$ python3 -q
>>> import numpy as np
>>> np.set_printoptions(precision=3, suppress=True, linewidth=100)
>>> B = np.array([[-2.4], [-1.2], [-0.8]])
>>> basis = np.array([[2.0, -1.6, 0.9]])
>>> A = B @ basis
>>> A
array([[-4.8 ,  3.84, -2.16],
       [-2.4 ,  1.92, -1.08],
       [-1.6 ,  1.28, -0.72]])
>>> [round(float(x), 3) for x in np.linalg.svd(A, compute_uv=False)[:3]]
[7.601, 0.0, 0.0]
>>> np.round(np.linalg.norm(A, 2) / np.linalg.norm(A), 3)
np.float64(1.0)
>>> np.linalg.matrix_rank(A, rtol=0.1)
np.int64(1)
>>> np.linalg.cond(A) > 100
np.True_
>>> left, sv, vt = np.linalg.svd(A)
>>> np.argmax(sv[:-1] / (sv[1:] + 1e-6)) + 1
np.int64(1)
>>> B = left[:, :1] @ np.diag(sv[:1]) @ vt[:1]
>>> round(float(np.linalg.norm(A - B, 2)), 3), round(float(sv[1]), 3)
(0.0, 0.0)
>>> np.linalg.matrix_rank(B)
np.int64(1)
>>> np.round(np.linalg.norm(A - B) / np.linalg.norm(A), 3)
np.float64(0.0)
>>> t3 = np.stack([A, 5 * A, A[::-1]])
>>> (t3 @ A.T).shape
(3, 3, 3)
>>> np.einsum("bij,cij->bc", t3, t3)
array([[  57.781,  288.904,   38.914],
       [ 288.904, 1444.52 ,  194.568],
       [  38.914,  194.568,   57.781]])
>>> np.linalg.matrix_rank(t3)
array([1, 1, 1])
>>> np.linalg.norm(t3, axis=(1, 2))
array([ 7.601, 38.007,  7.601])
>>> np.linalg.matrix_rank(t3.reshape(3, -1))
np.int64(2)
>>> B = np.array([[5, -4, -8], [-8, 6, 6], [1, -1, -6]])
>>> E = B + B.T
>>> E
array([[ 10, -12,  -7],
       [-12,  12,   5],
       [ -7,   5, -12]])
>>> round(np.log10(np.linalg.cond(E)))
1
>>> [round(float(x), 3) for x in np.linalg.svd(E, compute_uv=False)[:3]]
[24.965, 14.144, 0.821]
>>> np.argsort(-np.linalg.norm(E, axis=0).round(6), kind="stable")[:3]
array([1, 0, 2])
>>> evals, V = np.linalg.eigh(E)
>>> evals
array([-14.144,  -0.821,  24.965])
>>> np.linalg.eigvalsh(E + 4 * np.eye(3))
array([-10.144,   3.179,  28.965])
>>> (evals > 1e-8).sum(), (evals < -1e-8).sum()
(np.int64(1), np.int64(2))
>>> np.round(V.T @ V, 3) + 0
array([[1., 0., 0.],
       [0., 1., 0.],
       [0., 0., 1.]])
